% python3 -q
>>> import numpy as np
>>> import numpy.linalg as la
>>> np.set_printoptions(suppress=True, linewidth=160)
>>> def rd(a):
...     return np.round(a, 2) + 0
... 
>>> f = np.array([-2, 2, 1, -2, 2, -3, -2, 3])
>>> mat = 5 * np.eye(8) + np.outer(f, f)
>>> mat
array([[ 9., -4., -2.,  4., -4.,  6.,  4., -6.],
       [-4.,  9.,  2., -4.,  4., -6., -4.,  6.],
       [-2.,  2.,  6., -2.,  2., -3., -2.,  3.],
       [ 4., -4., -2.,  9., -4.,  6.,  4., -6.],
       [-4.,  4.,  2., -4.,  9., -6., -4.,  6.],
       [ 6., -6., -3.,  6., -6., 14.,  6., -9.],
       [ 4., -4., -2.,  4., -4.,  6.,  9., -6.],
       [-6.,  6.,  3., -6.,  6., -9., -6., 14.]])
>>> other = mat / np.sqrt((mat ** 2).mean(axis=1, keepdims=True))
>>> la.matrix_rank(other) == la.matrix_rank(mat)
np.True_
>>> la.matrix_rank(mat - mat.mean(axis=1, keepdims=True))
np.int64(7)
>>> feats = np.load("x.npy")
>>> feats
array([[ 3.79,  2.93,  2.23,  0.73,  6.3 , -0.32, -2.47,  2.53, -0.41, -1.81,  3.18],
       [-2.96,  1.08, -3.46,  1.83, -5.72,  1.66,  0.47, -2.54,  1.54,  1.47, -1.94],
       [ 2.08,  1.04, -1.64,  1.7 ,  4.72,  0.88, -0.74,  0.56, -3.64, -0.06,  2.16],
       [-0.45,  1.09, -1.05,  1.97, -2.3 ,  1.6 ,  0.13, -1.07,  1.11,  1.35, -0.94],
       [-1.05, -2.19,  0.55, -0.72, -2.46, -0.01,  1.55, -0.7 ,  0.51,  1.12, -1.75],
       [ 1.8 , -0.24,  1.74, -0.87,  3.6 , -0.9 , -0.51,  1.5 , -1.02, -0.99,  1.38],
       [ 1.76, -1.84,  1.8 , -1.01,  3.43, -0.7 ,  0.55,  1.22, -1.96, -0.13,  0.73],
       [-5.29, -4.83,  0.01, -5.48, -6.6 , -3.28,  2.34, -1.35,  1.65, -0.98, -3.04],
       [ 0.92, -0.24,  0.72,  0.2 ,  1.21,  0.15,  0.09,  0.41, -0.44,  0.22,  0.24]])
>>> rk = la.matrix_rank(feats)
>>> rk
np.int64(4)
>>> ns = la.svd(feats)[2][rk:].T
>>> la.matrix_rank(feats.T @ feats), la.matrix_rank(feats @ feats.T)
(np.int64(4), np.int64(4))
>>> f = np.array([0, 0, 2])
>>> np.polyval(f, feats[4])
array([2., 2., 2., 2., 2., 2., 2., 2., 2., 2., 2.])
>>> np.convolve(feats[4], f)
array([ 0.  ,  0.  , -2.1 , -4.38,  1.1 , -1.44, -4.92, -0.02,  3.1 , -1.4 ,  1.02,  2.24, -3.5 ])
>>> np.cross(feats[4, :3], feats[3, :3])
array([ 1.7 , -1.35, -2.13])
>>> M = np.loadtxt("arr.csv", delimiter=",")
>>> rd(M)
array([[-0.93,  0.  , -1.55,  0.18,  0.79,  0.32,  0.68, -0.08, -1.21, -0.52, -0.6 , -1.55],
       [-0.06,  0.48, -1.32,  0.24,  0.46, -0.01,  0.62,  0.4 , -1.57, -1.11, -0.87, -1.32],
       [-1.31, -0.26, -1.53,  0.14,  0.89,  0.46,  0.65, -0.34, -0.9 , -0.16, -0.4 , -1.53],
       [ 1.79,  0.72,  1.19, -0.02, -0.92, -0.66, -0.46,  0.76,  0.12, -0.58, -0.06,  1.19],
       [ 0.7 ,  0.81, -0.88,  0.24,  0.09, -0.29,  0.46,  0.74, -1.6 , -1.41, -0.93, -0.88],
       [-0.09,  0.47, -1.34,  0.23,  0.47,  0.  ,  0.63,  0.39, -1.57, -1.09, -0.86, -1.34],
       [-1.03, -0.92,  0.61, -0.22,  0.1 ,  0.41, -0.35, -0.87,  1.51,  1.47,  0.91,  0.61],
       [ 1.16,  0.95, -0.49,  0.21, -0.17, -0.45,  0.3 ,  0.91, -1.45, -1.48, -0.89, -0.49],
       [-0.47,  0.27, -1.47,  0.22,  0.63,  0.14,  0.67,  0.19, -1.45, -0.87, -0.77, -1.47],
       [-1.85, -0.81, -1.05, -0.01,  0.89,  0.68,  0.4 , -0.84,  0.08,  0.75,  0.18, -1.05],
       [-1.29, -0.25, -1.53,  0.14,  0.89,  0.46,  0.65, -0.32, -0.91, -0.17, -0.41, -1.53],
       [ 1.19,  0.18,  1.55, -0.15, -0.87, -0.42, -0.67,  0.26,  1.  ,  0.27,  0.47,  1.55],
       [-0.36, -0.67,  1.11, -0.24, -0.27,  0.16, -0.54, -0.6 ,  1.62,  1.3 ,  0.92,  1.11],
       [ 1.74,  1.02,  0.34,  0.13, -0.62, -0.66, -0.06,  1.02, -0.89, -1.29, -0.61,  0.34],
       [ 1.87,  0.93,  0.77,  0.06, -0.8 , -0.69, -0.26,  0.95, -0.45, -1.02, -0.38,  0.77],
       [-1.6 , -1.03, -0.06, -0.16,  0.48,  0.61, -0.06, -1.01,  1.11,  1.4 ,  0.73, -0.06],
       [-1.85, -0.96, -0.66, -0.08,  0.76,  0.69,  0.21, -0.98,  0.57,  1.1 ,  0.45, -0.66],
       [-1.68, -1.03, -0.21, -0.14,  0.56,  0.64,  0.  , -1.02,  1.  ,  1.34,  0.67, -0.21],
       [ 0.21,  0.61, -1.19,  0.24,  0.34, -0.11,  0.58,  0.53, -1.61, -1.24, -0.91, -1.19],
       [ 1.75,  0.66,  1.26, -0.04, -0.93, -0.64, -0.5 ,  0.71,  0.24, -0.48,  0.01,  1.26],
       [-0.04,  0.49, -1.32,  0.24,  0.45, -0.01,  0.62,  0.41, -1.57, -1.12, -0.87, -1.32],
       [-0.74, -0.82,  0.85, -0.24, -0.07,  0.3 , -0.45, -0.76,  1.59,  1.42,  0.93,  0.85],
       [ 0.85,  0.86, -0.77,  0.23,  0.01, -0.34,  0.41,  0.8 , -1.57, -1.44, -0.93, -0.77],
       [ 1.43,  1.02, -0.17,  0.19, -0.36, -0.55,  0.16,  0.98, -1.28, -1.45, -0.81, -0.17],
       [ 0.75,  0.83, -0.84,  0.24,  0.07, -0.3 ,  0.44,  0.76, -1.59, -1.42, -0.93, -0.84],
       [ 1.41,  1.01, -0.21,  0.19, -0.34, -0.54,  0.18,  0.98, -1.3 , -1.46, -0.82, -0.21]])
>>> U, s, VT = la.svd(M)
>>> V = VT[:(s > 1e-8).sum()]
>>> rng = np.random.default_rng(580)
>>> x = M[12] + 4 * M[21] + rng.integers(2) * np.eye(12)[4]
>>> rd(x)
array([-3.31, -3.96,  4.52, -1.18, -0.56,  1.36, -2.33, -3.64,  7.97,  6.97,  4.65,  4.52])
>>> la.matrix_rank(np.vstack([M, x]))
np.int64(2)
